% ipython --no-banner

In [1]: import numpy as np

In [2]: from numpy import linalg as LA

In [3]: np.set_printoptions(precision=3, suppress=True, linewidth=140)

In [4]: def rd(a):
   ...:     return np.round(a, 3) + 0
   ...: 

In [5]: X = np.loadtxt("run9.csv", delimiter=",")

In [6]: X
Out[6]: 
array([[ 4., -1.,  3.],
       [-1., -1.,  0.],
       [-4.,  5., -1.]])

In [7]: (X - X.T) / 2
Out[7]: 
array([[ 0. ,  0. ,  3.5],
       [ 0. ,  0. , -2.5],
       [-3.5,  2.5,  0. ]])

In [8]: rd(np.abs(LA.eigvals(X)).max())
Out[8]: np.float64(3.39)

In [9]: np.trace(X)
Out[9]: np.float64(2.0)

In [10]: (X + X.T) / 2
Out[10]: 
array([[ 4. , -1. , -0.5],
       [-1. , -1. ,  2.5],
       [-0.5,  2.5, -1. ]])

In [11]: rd(np.sort(np.abs(LA.eigvals(X))))
Out[11]: array([1.914, 3.39 , 3.39 ])

In [12]: rd(LA.det(X))
Out[12]: np.float64(-22.0)

In [13]: rd(LA.matrix_power(X, 3))
Out[13]: 
array([[-28.,  28.,   6.],
       [ -2., -14.,  -6.],
       [-18., -32., -40.]])

In [14]: np.allclose(X @ X.T, X.T @ X)
Out[14]: False

In [15]: rd(LA.det(X.T))
Out[15]: np.float64(-22.0)

In [16]: rd(LA.det(X[::-1]))
Out[16]: np.float64(22.0)

In [17]: np.einsum("ii->", X)
Out[17]: np.float64(2.0)

In [18]: f = np.array([-2, 0, -2])

In [19]: out = X + np.outer(f, np.eye(3)[2])

In [20]: LA.matrix_rank(LA.inv(out) - LA.inv(X), tol=1e-8)
Out[20]: np.int64(1)

In [21]: J = np.loadtxt("test10.csv", delimiter=",")

In [22]: J
Out[22]: 
array([[0., 2.],
       [2., 0.]])

In [23]: out = np.array([[1, 1], [2, 2]])

In [24]: np.einsum("ik,kj->ji", J, out)
Out[24]: 
array([[4., 2.],
       [4., 2.]])

In [25]: LA.matrix_rank(J @ out)
Out[25]: np.int64(1)

In [26]: np.einsum("ik,kj->ij", J, out)
Out[26]: 
array([[4., 4.],
       [2., 2.]])

In [27]: np.vstack([J, out.T]).shape
Out[27]: (4, 2)

In [28]: np.einsum("ij->j", J)
Out[28]: array([2., 2.])

In [29]: np.all(LA.eigvalsh(J) > 0)
Out[29]: np.False_

In [30]: rd(LA.eigvalsh(J).min())
Out[30]: np.float64(-2.0)

In [31]: try:
    ...:     LA.cholesky(J)
    ...: except LA.LinAlgError as e:
    ...:     print(repr(e))
    ...: 
LinAlgError('Matrix is not positive definite')

In [32]: rd(LA.svd(J, compute_uv=False))
Out[32]: array([2., 2.])

In [33]: rd(LA.norm(J, axis=0))
Out[33]: array([2., 2.])

In [34]: J.T @ J
Out[34]: 
array([[4., 0.],
       [0., 4.]])

In [35]: rd(LA.pinv(J))
Out[35]: 
array([[0. , 0.5],
       [0.5, 0. ]])

In [36]: rng = np.random.default_rng(240329)

In [37]: lab = rng.permutation(2)

In [38]: out = J[:, lab] * rng.choice([-1, 1], 2)

In [39]: out
Out[39]: 
array([[ 0., -2.],
       [ 2., -0.]])

In [40]: Uu, _, Vh = LA.svd(J.T @ out)

In [41]: lab
Out[41]: array([0, 1])

In [42]: rd(LA.lstsq(J, out)[0])
Out[42]: 
array([[ 1.,  0.],
       [ 0., -1.]])
